% python3 -q
>>> import numpy as np
>>> np.set_printoptions(precision=2, suppress=True, linewidth=200)
>>> def rd(a):
...     return np.round(a, 2) + 0
... 
>>> A = np.load("test3.npy")
>>> A
array([[ 9,  0,  5],
       [ 0,  0, 14],
       [ 7,  0,  2],
       [ 7,  0,  2],
       [ 9,  0,  5],
       [ 7,  0,  2],
       [ 0,  0,  9],
       [ 9,  0,  5],
       [ 0,  0,  9],
       [ 4,  0,  7],
       [ 7,  0,  2],
       [ 9,  0,  5],
       [ 2,  0,  4],
       [ 5,  3,  0],
       [ 5,  3,  0],
       [ 6,  0, 10],
       [ 1,  0, 12],
       [ 7,  0,  2],
       [15,  9,  0],
       [ 0,  0,  6],
       [ 0,  0, 11],
       [12,  0,  0],
       [ 0,  0,  6],
       [ 0,  0, 11],
       [ 0,  0,  6],
       [ 0,  0, 14],
       [ 9,  0,  5],
       [15,  9,  0],
       [15,  9,  0]])
>>> # rows 2 and 3 are equal
>>> Z = A[[4, 9]].astype(float)
>>> for _ in range(6):
...     lab = np.linalg.norm(A[:, None] - Z, axis=-1).argmin(axis=1)
...     Z = np.array([A[lab == j].mean(axis=0) for j in range(2)])
... 
>>> lab
array([0, 1, 0, 0, 0, 0, 1, 0, 1, 1, 0, 0, 1, 0, 0, 1, 1, 0, 0, 1, 1, 0, 1, 1, 1, 1, 0, 0, 0])
>>> np.bincount(lab)
array([16, 13])
>>> rd(Z)
array([[9.19, 2.06, 2.19],
       [1.  , 0.  , 9.15]])
>>> rd(Z[1] - Z[0])
array([-8.19, -2.06,  6.97])
>>> rng = np.random.default_rng(285270)
>>> out = Z + rng.integers(-2, 3, (2, 1)) @ rng.integers(-2, 3, (1, 3))
>>> rd(out)
array([[13.19, -1.94, -1.81],
       [ 5.  , -4.  ,  5.15]])
>>> np.linalg.matrix_rank(out - Z, tol=1e-8)
np.int64(1)
>>> np.abs(out - Z).sum(axis=1)
array([12., 12.])
>>> rd(np.linalg.svd(out - Z, compute_uv=False))
array([9.8, 0. ])
>>> cov = np.cov(A, rowvar=False)
>>> cov.shape
(3, 3)
>>> rd(np.corrcoef(A.T))
array([[ 1.  ,  0.64, -0.73],
       [ 0.64,  1.  , -0.5 ],
       [-0.73, -0.5 ,  1.  ]])
>>> np.median(A, axis=0)
array([6., 0., 5.])
>>> rd(A.std(axis=0))
array([4.89, 2.78, 4.32])
>>> m1 = np.loadtxt("case16.csv", delimiter=",")
>>> m1
array([[1., 2., 2., 1., 1.],
       [1., 1., 2., 2., 1.],
       [1., 1., 1., 2., 2.],
       [2., 1., 1., 1., 2.],
       [2., 2., 1., 1., 1.]])
>>> proj = np.triu(np.array([[4, 3, 5, 5, 3],
...     [5, 0, 4, 3, 5],
...     [5, 2, 4, 3, 4],
...     [1, 3, 4, 4, 3],
...     [2, 3, 5, 1, 3]]), 1) + np.eye(5)
>>> out = proj @ m1 @ np.linalg.inv(proj)
>>> np.trace(out), np.trace(m1)
(np.float64(5.0), np.float64(5.0))
>>> print((m1 @ m1)[0])
[ 9.  9. 10. 11. 10.]
>>> m1 @ np.ones(5)
array([7., 7., 7., 7., 7.])
>>> rd(np.fft.fft(m1[0]))
array([ 7. +0.j  , -0.5-1.54j, -0.5+0.36j, -0.5-0.36j, -0.5+1.54j])
